$ ipython --no-banner

In [1]: import numpy as np

In [2]: np.set_printoptions(precision=2, suppress=True, linewidth=100)

In [3]: mat = np.loadtxt("test15.csv", delimiter=",")

In [4]: print(mat)
[[0. 0. 1. 0. 0. 1.]
 [0. 0. 1. 0. 0. 1.]
 [1. 1. 0. 0. 0. 1.]
 [0. 0. 0. 0. 1. 0.]
 [0. 0. 0. 1. 0. 1.]
 [1. 1. 1. 0. 1. 0.]]

In [5]: # looks like rank 5

In [6]: print(round(np.trace(np.linalg.pinv(mat) @ mat), 2))
5.0

In [7]: try:
   ...:     np.linalg.inv(mat)
   ...: except np.linalg.LinAlgError as e:
   ...:     print(repr(e))
   ...: 
LinAlgError('Singular matrix')

In [8]: left, s, vt = np.linalg.svd(mat)

In [9]: vecs = vt[:(s > 1e-8).sum()]

In [10]: rng = np.random.default_rng(55)

In [11]: vec = mat[3] + 2 * mat[4] + rng.integers(2) * np.eye(6)[2]

In [12]: print(vec)
[0. 0. 1. 2. 1. 2.]

In [13]: print(np.round(vecs.T @ vecs, 2) + 0)
[[0.5 0.5 0.  0.  0.  0. ]
 [0.5 0.5 0.  0.  0.  0. ]
 [0.  0.  1.  0.  0.  0. ]
 [0.  0.  0.  1.  0.  0. ]
 [0.  0.  0.  0.  1.  0. ]
 [0.  0.  0.  0.  0.  1. ]]

In [14]: print(np.linalg.matrix_rank(np.vstack([mat, vec])))
5

In [15]: print(round(np.linalg.norm(vec - vecs.T @ vecs @ vec), 2))
0.0

In [16]: print(np.diag(vecs.T @ vecs))
[0.5 0.5 1.  1.  1.  1. ]

In [17]: rank = np.linalg.matrix_rank(mat)

In [18]: print(rank)
5

In [19]: null = np.linalg.svd(mat)[2][rank:].T

In [20]: print(np.round(null[:, 0] / null[np.abs(null[:, 0]).round(6).argmax(), 0], 2) + 0)
[ 1. -1.  0.  0.  0.  0.]

In [21]: print([int(np.linalg.matrix_rank(mat[:i])) for i in range(1, len(mat) + 1)])
[1, 1, 2, 3, 4, 5]

In [22]: print(np.round(null @ null.T, 2) + 0)
[[ 0.5 -0.5  0.   0.   0.   0. ]
 [-0.5  0.5  0.   0.   0.   0. ]
 [ 0.   0.   0.   0.   0.   0. ]
 [ 0.   0.   0.   0.   0.   0. ]
 [ 0.   0.   0.   0.   0.   0. ]
 [ 0.   0.   0.   0.   0.   0. ]]

In [23]: M = np.load("data.npy")

In [24]: print(M)
[[6 2 3 4 3 4 0 3 2 5 3 5 4]
 [2 2 4 2 0 3 4 1 1 2 1 5 3]
 [3 4 0 5 3 1 3 5 4 4 5 3 4]
 [4 2 5 0 2 1 6 4 4 2 1 2 2]
 [3 0 3 2 0 4 5 2 4 2 4 5 4]
 [4 3 1 1 4 2 3 3 1 4 3 5 4]
 [0 4 3 6 5 3 6 3 1 3 4 1 3]
 [3 1 5 4 2 3 3 2 5 2 3 1 1]
 [2 1 4 4 4 1 1 5 4 2 4 4 4]
 [5 2 4 2 2 4 3 2 2 4 2 2 0]
 [3 1 5 1 4 3 4 3 4 2 2 2 5]
 [5 5 3 2 5 5 1 1 4 2 2 0 5]
 [4 3 4 2 4 4 3 1 4 0 5 5 0]]

In [25]: vec = np.array([-1, 3, -3, -2, 3, -3, 0, 2, 0, -3, -1, -3, 3])

In [26]: target = M @ vec

In [27]: beta, lr = np.zeros(13), 1 / np.linalg.norm(M, 2) ** 2

In [28]: for i in range(40):
    ...:     beta -= lr * M.T @ (M @ beta - target)
    ...:     if i % 10 == 0: print(i, round(np.linalg.norm(M @ beta - target), 2))
    ...: 
0 55.31
10 38.05
20 27.37
30 20.46

In [29]: print(np.round(np.linalg.cond(M), 2))
535.39

In [30]: print(round(np.linalg.eigvalsh(M).min(), 2))
-9.12

In [31]: lab = rng.permutation(13)

In [32]: print(lab)
[ 6  1  2 11  7  3  4  9  0  8 12 10  5]

In [33]: M2 = M[lab][:, lab]

In [34]: print(np.sort(np.abs(np.linalg.eigvals(M2))))
[ 0.07  0.55  0.75  2.62  4.21  5.01  5.2   6.26  6.41  7.79  8.08  9.12 38.66]

In [35]: print(np.trace(M2))
28

In [36]: feats = np.load("sample18.npy")

In [37]: print(feats)
[[ 4  1  0  1  2  1  7  2  0  0  2  0  0]
 [ 1  7  0  0 11 10 13  5  0  0  2  0  1]
 [ 0 17  0  0 26 25 23 10  0  0  2  0  6]
 [ 1  7  0  0 11 10 13  5  0  0  2  0  1]
 [ 0 13  0  0 20 19 19  8  0  0  2  0  4]
 [ 1  7  0  0 11 10 13  5  0  0  2  0  1]
 [ 0 17  0  0 26 25 23 10  0  0  2  0  6]
 [ 6  0  0  3  0  0  3  0  1  0  2  0  0]
 [ 0 13  0  0 20 19 19  8  0  0  2  0  4]
 [ 7  0  2  4  0  0  1  0  2  0  2  1  0]
 [ 9  0  8  6  0  0  0  0  4  0  2  7  0]
 [ 7  0  2  4  0  0  1  0  2  0  2  1  0]
 [ 8  0  5  5  0  0  0  0  3  0  2  4  0]
 [ 8  0  5  5  0  0  0  0  3  0  2  4  0]
 [ 3  3  0  0  5  4  9  3  0  0  2  0  0]
 [ 7  0  2  4  0  0  1  0  2  0  2  1  0]
 [10  0 11  7  0  0  0  0  5  0  2 10  0]
 [13  0 20 10  0  0  0  0  8  0  2 19  0]
 [14  0 23 11  0  0  0  0  9  0  2 22  0]
 [ 4  1  0  1  2  1  7  2  0  0  2  0  0]
 [ 4  1  0  1  2  1  7  2  0  0  2  0  0]
 [ 0  9  0  0 14 13 15  6  0  0  2  0  2]
 [ 0 15  0  0 23 22 21  9  0  0  2  0  5]
 [13  0 20 10  0  0  0  0  8  0  2 19  0]
 [12  0 17  9  0  0  0  0  7  0  2 16  0]
 [12  0 17  9  0  0  0  0  7  0  2 16  0]
 [14  0 23 11  0  0  0  0  9  0  2 22  0]
 [ 9  0  8  6  0  0  0  0  4  0  2  7  0]
 [11  0 14  8  0  0  0  0  6  0  2 13  0]
 [ 7  0  2  4  0  0  1  0  2  0  2  1  0]
 [ 5  0  0  2  0  0  5  1  0  0  2  0  0]
 [ 7  0  2  4  0  0  1  0  2  0  2  1  0]
 [ 4  1  0  1  2  1  7  2  0  0  2  0  0]
 [ 9  0  8  6  0  0  0  0  4  0  2  7  0]
 [ 0 11  0  0 17 16 17  7  0  0  2  0  3]
 [ 0 15  0  0 23 22 21  9  0  0  2  0  5]
 [ 8  0  5  5  0  0  0  0  3  0  2  4  0]
 [11  0 14  8  0  0  0  0  6  0  2 13  0]
 [ 8  0  5  5  0  0  0  0  3  0  2  4  0]
 [ 0 13  0  0 20 19 19  8  0  0  2  0  4]
 [ 0 13  0  0 20 19 19  8  0  0  2  0  4]
 [ 0 13  0  0 20 19 19  8  0  0  2  0  4]
 [12  0 17  9  0  0  0  0  7  0  2 16  0]
 [ 2  5  0  0  8  7 11  4  0  0  2  0  0]
 [12  0 17  9  0  0  0  0  7  0  2 16  0]
 [11  0 14  8  0  0  0  0  6  0  2 13  0]
 [ 0 13  0  0 20 19 19  8  0  0  2  0  4]]

In [38]: # null space of dimension 3

In [39]: left, s, vt = np.linalg.svd(feats)

In [40]: vecs = vt[:(s > 1e-8).sum()]

In [41]: vec = feats[30] + -3 * feats[21] + rng.integers(2) * np.eye(13)[1]

In [42]: print(vec)
[  5. -26.   0.   2. -42. -39. -40. -17.   0.   0.  -4.   0.  -6.]

In [43]: print(np.allclose(vecs.T @ vecs @ vec, vec))
False
